>>> import numpy as np
>>> np.set_printoptions(suppress=True, linewidth=160)
>>> E = np.array([[-0.8, -0.1, -0.5, -0.9],
...     [0.0, 1.0, 0.9, -0.1],
...     [0.6, -0.5, -0.8, -0.2]])
>>> r0, g = E[2], E[1]
>>> print(round(r0 @ r0, 1))
1.3
>>> print(round(r0 @ g, 1))
-1.2
>>> pr = (r0 @ g) / (r0 @ r0) * r0
>>> print(np.round(np.outer(r0, g), 1) + 0)
[[ 0.   0.6  0.5 -0.1]
 [ 0.  -0.5 -0.4  0. ]
 [ 0.  -0.8 -0.7  0.1]
 [ 0.  -0.2 -0.2  0. ]]
>>> print(round(float(np.linalg.norm(r0 + g) ** 2 + np.linalg.norm(r0 - g) ** 2), 1))
6.2
>>> print(round((g - pr) @ r0, 1))
0.0
>>> print(np.round(g - pr, 1))
[ 0.6  0.5  0.2 -0.3]
>>> print(np.linalg.matrix_rank(np.outer(r0, g)))
1
>>> G = E.T @ E
>>> print(np.round(np.linalg.svd(E, compute_uv=False) ** 2, 1))
[3.  1.6 0.3]
>>> print((E @ E.T).shape)
(3, 3)
>>> print(np.allclose(G, G.T))
True
>>> print(np.linalg.matrix_rank(G))
3
>>> left, sigma, VT = np.linalg.svd(E, full_matrices=False)
>>> print(np.round(np.cumsum(sigma ** 2) / np.sum(sigma ** 2), 1))
[0.6 0.9 1. ]
>>> print(np.abs(left[:, 0]).round(6).argmax())
1
>>> print(np.round(VT @ VT.T, 1) + 0)
[[1. 0. 0.]
 [0. 1. 0.]
 [0. 0. 1.]]
>>> print(left.shape, sigma.shape, VT.shape)
(3, 3) (3,) (3, 4)
>>> W = np.array([[-1, -3, 2, 3, -3],
...     [0, -1, -1, 1, 1],
...     [-1, 0, 1, -2, -3],
...     [3, 0, -1, 1, -2]])
>>> beta = np.array([-4, 2, 4, -2, 1])
>>> hid = np.maximum(E @ W + beta, 0)
>>> print(hid.round(1))
[[0.  4.5 2.9 0.  6.6]
 [0.  1.  4.  0.  0. ]
 [0.  0.7 5.1 0.7 1.5]]
>>> print((hid > 0).astype(int))
[[0 1 1 0 1]
 [0 1 1 0 0]
 [0 1 1 1 1]]
>>> print(np.round((hid > 0).mean(axis=0), 1))
[0.  1.  1.  0.3 0.7]
>>> print(np.linalg.matrix_rank(hid))
3
>>> C = np.array([[-3, -3, -1], [1, 0, 3], [-3, 0, 3], [0, -1, 3], [1, 0, 1]])
>>> print(np.round(hid @ C, 1))
[[  2.4   0.   28.8]
 [-11.    0.   15. ]
 [-13.1  -0.7  21. ]]
>>> print(W @ C)
[[ -9   0   4]
 [  3  -1  -2]
 [ -3   5  -5]
 [ -8 -10  -5]]
>>> print((hid @ C).round(6).argmax(axis=1))
[2 2 2]
>>> print(np.round(np.linalg.svd(E, compute_uv=False), 1))
[1.7 1.3 0.6]
>>> M = np.load("layer16.npy")
>>> print(M)
[[-2.  1.  0.  0.]
 [ 0. -2.  1.  0.]
 [ 0.  0. -2.  1.]
 [ 0.  0.  0. -2.]]
>>> print([int(np.linalg.matrix_rank(np.linalg.matrix_power(M, p))) for p in range(1, 5)])
[4, 4, 4, 4]
>>> print(np.prod(np.diag(M)), np.round(np.linalg.det(M), 1))
16.0 16.0
>>> print(np.round(np.sort(np.linalg.eigvals(M)), 1))
[-2. -2. -2. -2.]
>>> print(np.round(np.linalg.matrix_power(M - np.diag(np.diag(M)), 4), 1))
[[0. 0. 0. 0.]
 [0. 0. 0. 0.]
 [0. 0. 0. 0.]
 [0. 0. 0. 0.]]
>>> vec = np.array([0, 2, 0, 0])
>>> rhs = M @ vec
>>> print(rhs)
[ 2. -4.  0.  0.]
>>> print(np.round(np.linalg.solve(M, M[:, 1]), 1))
[-0.  1. -0. -0.]
>>> print(np.round(np.linalg.solve(M.T, M[0]), 1))
[ 1. -0. -0. -0.]
>>> M2 = M / np.linalg.norm(M, axis=1, keepdims=True)
>>> G = M2 @ M2.T
>>> print(np.argwhere(np.triu(np.abs(G) > 0.95, 1)))
[]
>>> print(G[0].round(1))
[ 1.  -0.4  0.   0. ]
>>> print(round(np.degrees(np.arccos(np.clip(G[0, 1], -1, 1))), 1))
113.6
>>> W = np.array([[0, 2, 2, 1, 2], [2, 1, 1, 2, 2], [1, 0, 1, 0, 1], [0, 2, 2, 0, 0]])
>>> beta = np.array([3, 2, 5, 4, 0])
>>> hid = np.maximum(M @ W + beta, 0)
>>> print((hid > 0).astype(int))
[[1 0 1 1 0]
 [0 0 1 0 0]
 [1 1 1 1 0]
 [1 0 1 1 0]]
>>> print(hid)
[[5. 0. 2. 4. 0.]
 [0. 0. 4. 0. 0.]
 [1. 4. 5. 4. 0.]
 [3. 0. 1. 4. 0.]]
>>> print(np.round((hid > 0).mean(axis=0), 1))
[0.8 0.2 1.  0.8 0. ]
>>> C = np.array([[1, 1, 3], [2, 0, 0], [1, 5, 4], [3, 0, 2], [0, 4, 5]])
>>> print((hid @ C).round(6).argmax(axis=1))
[2 1 2 2]
>>> m1 = np.load("x.npy")
>>> print(m1)
[[-2.  3.  1.  1.]
 [ 3.  2.  1.  8.]
 [ 2. -3. -3. -2.]
 [ 0.  0.  0.  0.]]
>>> print(np.linalg.cond(m1) > 100)
True
>>> G = m1.T @ m1
>>> print(np.round(np.linalg.eigvalsh(G)[::-1], 1) + 0)
[87.1 30.5  1.4  0. ]
>>> print(np.round(np.linalg.svd(m1, compute_uv=False) ** 2, 1))
[87.1 30.5  1.4  0. ]
>>> proj = np.triu(np.array([[1, 0, 0, 0], [2, 1, 0, 3], [3, 0, 1, 0], [3, 0, 2, 0]]), 1) + np.eye(4)
>>> M2 = proj @ m1 @ np.linalg.inv(proj)
>>> print(np.round(np.poly(M2), 1))
[  1.   3. -12. -26.   0.]
>>> print(M2)
[[-2.  3.  1. -8.]
 [ 3.  2.  1.  2.]
 [ 2. -3. -3.  7.]
 [ 0.  0.  0.  0.]]
>>> print(round(np.linalg.det(M2), 1))
0.0
>>> print(np.trace(M2), np.trace(m1))
-3.0 -3.0
>>> print(np.linalg.matrix_rank(M2))
3
>>> print(np.linalg.lstsq(m1[:-1].T, m1[-1])[2])
3
>>> print(np.abs(np.diag(np.linalg.qr(m1)[1])) > 1e-9)
[ True  True  True False]
>>> mat = np.load("out5.npy")
>>> print(mat)
[[2 4 0 0]
 [6 4 0 0]
 [1 2 2 4]
 [3 2 6 4]]
>>> r0 = np.array([-5, -4])
>>> print(np.cross(mat[0, :3], mat[1, :3]))
[  0   0 -16]
>>> print(np.convolve(mat[0], r0))
[-10 -28 -16   0   0]
>>> print(np.correlate(mat[0], mat[1], "full"))
[ 0  0  8 28 24  0  0]
>>> print(np.array([np.convolve(row, r0, "same") for row in mat]))
[[-10 -28 -16   0]
 [-30 -44 -16   0]
 [ -5 -14 -18 -28]
 [-15 -22 -38 -44]]
>>> print(mat.reshape(2, -1))
[[2 4 0 0 6 4 0 0]
 [1 2 2 4 3 2 6 4]]
>>> T = mat.reshape(4, 2, -1)
>>> print(T.shape)
(4, 2, 2)
>>> r0 = np.array([1, 1, 0, 0])
>>> M2 = mat + np.outer(r0, np.eye(4)[2])
>>> print(np.linalg.matrix_rank(M2 - mat))
1
>>> print(np.linalg.matrix_rank(np.linalg.inv(M2) - np.linalg.inv(mat), tol=1e-8))
1
>>> G = mat.T @ mat
>>> print((mat @ mat.T).shape)
(4, 4)
>>> print(np.allclose(G, G.T))
True
>>> print(np.trace(G), (mat ** 2).sum())
162 162
>>> left, sigma, VT = np.linalg.svd(mat, full_matrices=False)
>>> print(np.round(sigma / sigma[0], 1))
[1.  0.6 0.2 0.1]
>>> print(np.round(np.abs(VT[0]), 1))
[0.6 0.5 0.5 0.4]
>>> print(np.abs(left[:, 0]).round(6).argmax())
3
>>> print(np.round(VT @ VT.T, 1) + 0)
[[1. 0. 0. 0.]
 [0. 1. 0. 0.]
 [0. 0. 1. 0.]
 [0. 0. 0. 1.]]
>>> print(np.round(np.cumsum(sigma ** 2) / np.sum(sigma ** 2), 1))
[0.7 0.9 1.  1. ]
>>> K = np.array([[5, 7, 9, 8], [5, 7, 9, 8], [7, 2, 0, 5]])
>>> # rank 2
>>> left, sigma, VT = np.linalg.svd(K)
>>> V = VT[:(sigma > 1e-8).sum()]
>>> rng = np.random.default_rng(75313)
>>> vec = K[0] + -2 * K[2] + rng.integers(2) * np.eye(4)[1]
>>> print(vec)
[-9.  3.  9. -2.]
>>> print(np.linalg.matrix_rank(np.vstack([K, vec])))
2
>>> print(round(float(np.linalg.norm(vec - V.T @ V @ vec)), 1))
0.0
>>> print(np.round(np.diag(V.T @ V), 1))
[0.7 0.2 0.7 0.4]
>>> print(np.allclose(V.T @ V @ vec, vec))
True
>>> vec = np.array([4, 3, -5, -4])
>>> print(K @ np.eye(4)[2])
[9. 9. 0.]
>>> print(K @ vec)
[-36 -36  14]
>>> print(K * vec)
[[ 20  21 -45 -32]
 [ 20  21 -45 -32]
 [ 28   6   0 -20]]
>>> print((K * vec).sum(axis=1))
[-36 -36  14]
>>> print(K @ np.ones(4))
[29. 29. 14.]
>>> print((K @ vec).argmax())
2
>>> r = np.linalg.matrix_rank(K)
>>> print(r)
2
>>> null = np.linalg.svd(K)[2][r:].T
>>> print(np.allclose(K @ null, 0))
True
>>> print(np.linalg.matrix_rank(K.T @ K), np.linalg.matrix_rank(K @ K.T))
2 2
>>> print([int(np.linalg.matrix_rank(K[:i])) for i in range(1, len(K) + 1)])
[1, 1, 2]
>>> print(np.round(K @ null, 1) + 0)
[[0. 0.]
 [0. 0.]
 [0. 0.]]
>>> X = np.loadtxt("sample3.csv", delimiter=",")
>>> print(X)
[[-0.2  3.3  1.4]
 [ 0.5  3.7  1.4]
 [-0.5  3.2  0.1]
 [ 0.6  3.   0.3]
 [ 0.9  3.9 -0.3]
 [-0.9  3.4 -1.7]
 [ 2.2  5.3 -0.3]
 [ 1.   3.7  0.3]
 [-0.7  4.4  0.5]
 [-0.5  1.9  0.3]
 [-0.4  4.1 -0.5]
 [ 0.3  2.7  0.1]
 [ 0.6  3.6 -1. ]
 [-0.5  2.9  0.2]
 [ 1.   3.4  0.7]
 [ 1.2  1.8 -1.4]
 [ 0.7  3.8  0.5]
 [ 0.4  3.6  0.3]
 [ 0.2  2.8 -0.7]
 [-0.5  2.7  0.3]
 [ 0.6  4.5  0.1]
 [ 1.4  2.8  1.2]
 [-0.3  1.5  0.8]
 [-0.3  2.4 -0.8]
 [-0.8  3.6 -0.2]
 [ 0.6  2.9  0.2]]
>>> # column 1 is much longer than the rest
>>> cen = (X - X.mean(axis=0)) / X.std(axis=0)
>>> print(np.argwhere(np.abs(cen) > 2))
[[ 5  2]
 [ 6  0]
 [ 6  1]
 [22  1]]
>>> print(np.round(cen.std(axis=0), 1))
[1. 1. 1.]
>>> beta = np.linalg.lstsq(np.delete(cen, 2, axis=1), cen[:, 2])[0]
>>> print(np.round(1 - np.var(cen[:, 2] - np.delete(cen, 2, axis=1) @ beta), 1))
0.0
>>> print(np.abs(beta).argmax())
0
